In [1]: import numpy as np

In [2]: import numpy.linalg as la

In [3]: np.set_printoptions(precision=2, suppress=True, linewidth=100, sign=" ")

In [4]: rd = lambda a: np.round(a, 2) + 0

In [5]: feats = np.diag(5 * np.array([0, 2, 2, 1, 1, -2])) + np.array([[5, -1, -5, -5, 1, -4],
   ...:     [4, 1, -4, 1, 5, 3],
   ...:     [-4, 2, 4, 4, 0, 4],
   ...:     [0, 3, 5, 1, 4, 0],
   ...:     [4, 0, -2, -4, -4, 0],
   ...:     [-1, 3, -5, 2, 3, -2]])

In [6]: feats
Out[6]: 
array([[  5,  -1,  -5,  -5,   1,  -4],
       [  4,  11,  -4,   1,   5,   3],
       [ -4,   2,  14,   4,   0,   4],
       [  0,   3,   5,   6,   4,   0],
       [  4,   0,  -2,  -4,   1,   0],
       [ -1,   3,  -5,   2,   3, -12]])

In [7]: rng = np.random.default_rng(542)

In [8]: out = feats + rng.integers(-2, 3, (6, 5)) @ rng.integers(-2, 3, (5, 6))

In [9]: out
Out[9]: 
array([[  5,  -8,  -2, -13,  -4,   0],
       [ -4,  11,  -3,   0,   8,   0],
       [ -4,  -6,  23,   9,  -1,   3],
       [ -2,   4,  -2,  -1,   1,   1],
       [  3,  -8,   3,  -3,  -1,   0],
       [ -1,   7,  -3,   2,   5, -12]])

In [10]: np.abs(out - feats).sum(axis=1)
Out[10]: array([ 27,  16,  24,  21,  17,   8])

In [11]: la.matrix_rank(out - feats, tol=1e-8)
Out[11]: np.int64(5)

In [12]: def softmax(z):
    ...:     e = np.exp(z - z.max(axis=-1, keepdims=True))
    ...:     return e / e.sum(axis=-1, keepdims=True)
    ...: 

In [13]: rd(softmax(out).sum(axis=1))
Out[13]: array([ 1.,  1.,  1.,  1.,  1.,  1.])

In [14]: rd(softmax(10 * out[5]))
Out[14]: array([ 0.,  1.,  0.,  0.,  0.,  0.])

In [15]: rd(softmax(out[5]))
Out[15]: array([ 0.  ,  0.88,  0.  ,  0.01,  0.12,  0.  ])

In [16]: scores = out @ out.T / np.sqrt(6)

In [17]: softmax(scores).round(6).argmax(axis=1)
Out[17]: array([ 0,  1,  2,  1,  0,  5])

In [18]: rd(softmax(scores + np.triu(np.full(scores.shape, -np.inf), 1)))
Out[18]: 
array([[ 1.,  0.,  0.,  0.,  0.,  0.],
       [ 0.,  1.,  0.,  0.,  0.,  0.],
       [ 0.,  0.,  1.,  0.,  0.,  0.],
       [ 0.,  1.,  0.,  0.,  0.,  0.],
       [ 1.,  0.,  0.,  0.,  0.,  0.],
       [ 0.,  0.,  0.,  0.,  0.,  1.]])

In [19]: rd(softmax(scores))
Out[19]: 
array([[ 1.,  0.,  0.,  0.,  0.,  0.],
       [ 0.,  1.,  0.,  0.,  0.,  0.],
       [ 0.,  0.,  1.,  0.,  0.,  0.],
       [ 0.,  1.,  0.,  0.,  0.,  0.],
       [ 1.,  0.,  0.,  0.,  0.,  0.],
       [ 0.,  0.,  0.,  0.,  0.,  1.]])

In [20]: left, s, Vt = la.svd(feats, full_matrices=False)

In [21]: rd(left.T @ left)
Out[21]: 
array([[ 1.,  0.,  0.,  0.,  0.,  0.],
       [ 0.,  1.,  0.,  0.,  0.,  0.],
       [ 0.,  0.,  1.,  0.,  0.,  0.],
       [ 0.,  0.,  0.,  1.,  0.,  0.],
       [ 0.,  0.,  0.,  0.,  1.,  0.],
       [ 0.,  0.,  0.,  0.,  0.,  1.]])

In [22]: (s > 1e-8).sum()
Out[22]: np.int64(6)

In [23]: rd(Vt @ Vt.T)
Out[23]: 
array([[ 1.,  0.,  0.,  0.,  0.,  0.],
       [ 0.,  1.,  0.,  0.,  0.,  0.],
       [ 0.,  0.,  1.,  0.,  0.,  0.],
       [ 0.,  0.,  0.,  1.,  0.,  0.],
       [ 0.,  0.,  0.,  0.,  1.,  0.],
       [ 0.,  0.,  0.,  0.,  0.,  1.]])

In [24]: np.abs(left[:, 0]).round(6).argmax()
Out[24]: np.int64(2)

In [25]: rd(s / s[0])
Out[25]: array([ 1.  ,  0.7 ,  0.59,  0.27,  0.16,  0.01])

In [26]: left, s, Vt = la.svd(feats)

In [27]: np.argmax(s[:-1] / (s[1:] + 1e-6)) + 1
Out[27]: np.int64(5)

In [28]: out = left[:, :5] @ np.diag(s[:5]) @ Vt[:5]

In [29]: rd(la.norm(feats - out, 2)), rd(s[5])
Out[29]: (np.float64(0.27), np.float64(0.27))

In [30]: la.matrix_rank(out)
Out[30]: np.int64(5)

In [31]: la.matrix_rank(feats, rtol=0.1)
Out[31]: np.int64(5)

In [32]: [round(float(x), 2) for x in la.svd(feats, compute_uv=False)[:3]]
Out[32]: [20.9, 14.59, 12.27]
